>>> import numpy as np
>>> from numpy import linalg as LA
>>> np.set_printoptions(suppress=True, linewidth=200)
>>> def rnd(a):
...     return np.round(a, 2) + 0
... 
>>> mat = np.loadtxt("arr.csv", delimiter=",")
>>> rnd(mat)
array([[ 0.  ,  0.83,  0.1 , -0.27, -0.48],
       [-0.76, -0.14, -0.25, -0.58,  0.02],
       [ 0.16,  0.42, -0.66, -0.01,  0.6 ],
       [ 0.49, -0.34, -0.53, -0.36, -0.48],
       [ 0.38, -0.03,  0.46, -0.68,  0.42]])
>>> rng = np.random.default_rng(98)
>>> M2 = mat + rng.integers(-2, 3, (5, 1)) @ rng.integers(-2, 3, (1, 5))
>>> rnd(M2)
array([[ 2.  ,  2.83,  1.1 , -2.27,  1.52],
       [-4.76, -4.14, -2.25,  3.42, -3.98],
       [-1.84, -1.58, -1.66,  1.99, -1.4 ],
       [-3.51, -4.34, -2.53,  3.64, -4.48],
       [ 0.38, -0.03,  0.46, -0.68,  0.42]])
>>> np.abs(M2 - mat).sum(axis=1)
array([ 9., 18.,  9., 18.,  0.])
>>> lab = rng.permutation(5)
>>> M2 = mat[:, lab] * rng.choice([-1, 1], 5)
>>> rnd(M2)
array([[ 0.83,  0.48,  0.  ,  0.27, -0.1 ],
       [-0.14, -0.02, -0.76,  0.58,  0.25],
       [ 0.42, -0.6 ,  0.16,  0.01,  0.66],
       [-0.34,  0.48,  0.49,  0.36,  0.53],
       [-0.03, -0.42,  0.38,  0.68, -0.46]])
>>> Uu, _, vt = LA.svd(mat.T @ M2)
>>> rnd(Uu @ vt)
array([[ 0.,  0.,  1.,  0.,  0.],
       [ 1.,  0.,  0.,  0.,  0.],
       [ 0.,  0.,  0.,  0., -1.],
       [ 0.,  0.,  0., -1.,  0.],
       [ 0., -1.,  0.,  0.,  0.]])
>>> lab
array([1, 4, 0, 3, 2])
>>> f = np.array([-5, 0])
>>> rnd(np.polyval(f, mat[1]))
array([ 3.82,  0.71,  1.25,  2.88, -0.12])
>>> rnd(np.correlate(mat[1], mat[2], "full"))
array([-0.46, -0.08,  0.36, -0.57,  0.  ,  0.25, -0.3 , -0.08,  0.  ])
>>> rnd(np.convolve(mat[1], f))
array([ 3.82,  0.71,  1.25,  2.88, -0.12,  0.  ])
>>> J = np.array([[8, 6, 5, 8, 7, 7],
...     [9, 6, 9, 8, 7, 5],
...     [0, 0, 9, 5, 5, 5],
...     [3, 8, 8, 1, 0, 1],
...     [1, 7, 9, 2, 9, 1],
...     [6, 0, 5, 4, 2, 4]])
>>> f, r1 = J[0], J[5]
>>> f @ r1
np.int64(147)
>>> pr = (f @ r1) / (f @ f) * f
>>> rnd(r1 - pr)
array([ 1.9 , -3.07,  2.44, -0.1 , -1.59,  0.41])
>>> rnd(pr)
array([4.1 , 3.07, 2.56, 4.1 , 3.59, 3.59])
>>> rnd(LA.norm(f + r1) ** 2 + LA.norm(f - r1) ** 2)
np.float64(768.0)
>>> M2 = J / LA.norm(J, axis=1, keepdims=True)
>>> gram = M2 @ M2.T
>>> rnd(np.degrees(np.arccos(np.clip(gram[4, 5], -1, 1))))
np.float64(56.06)
>>> E = np.load("sample18.npy")
>>> E
array([[2.05, 3.  , 3.  , 3.  , 5.  , 1.  , 2.  , 1.  ],
       [3.  , 1.05, 5.  , 0.  , 3.  , 2.  , 0.  , 1.  ],
       [3.  , 3.  , 4.05, 1.  , 5.  , 5.  , 1.  , 5.  ],
       [1.  , 2.  , 0.  , 5.05, 0.  , 2.  , 1.  , 0.  ],
       [5.  , 3.  , 0.  , 5.  , 5.05, 4.  , 3.  , 5.  ],
       [4.  , 0.  , 0.  , 2.  , 0.  , 2.05, 0.  , 0.  ],
       [3.  , 3.  , 0.  , 0.  , 5.  , 2.  , 0.05, 0.  ],
       [2.  , 3.  , 3.  , 3.  , 5.  , 1.  , 2.  , 1.05]])
>>> lab = rng.permutation(6)
>>> lab
array([3, 5, 4, 0, 1, 2])
>>> M2 = J[lab][:, lab]
>>> np.trace(M2)
np.int64(37)
>>> M = np.load("case6.npy")
>>> rnd(M)
array([[0.5 , 0.5 , 0.  , 0.  , 0.  ],
       [0.  , 0.5 , 0.  , 0.  , 0.5 ],
       [0.  , 0.  , 1.  , 0.  , 0.  ],
       [0.  , 0.  , 0.33, 0.33, 0.33],
       [0.  , 0.  , 0.  , 0.  , 1.  ]])
>>> M.sum(axis=1)
array([1., 1., 1., 1., 1.])
>>> pr = np.eye(5)[3]
>>> for _ in range(7):
...     pr = pr @ M
...     print(pr.round(2))
... 
[0.   0.   0.33 0.33 0.33]
[0.   0.   0.44 0.11 0.44]
[0.   0.   0.48 0.04 0.48]
[0.   0.   0.49 0.01 0.49]
[0.  0.  0.5 0.  0.5]
[0.  0.  0.5 0.  0.5]
[0.  0.  0.5 0.  0.5]
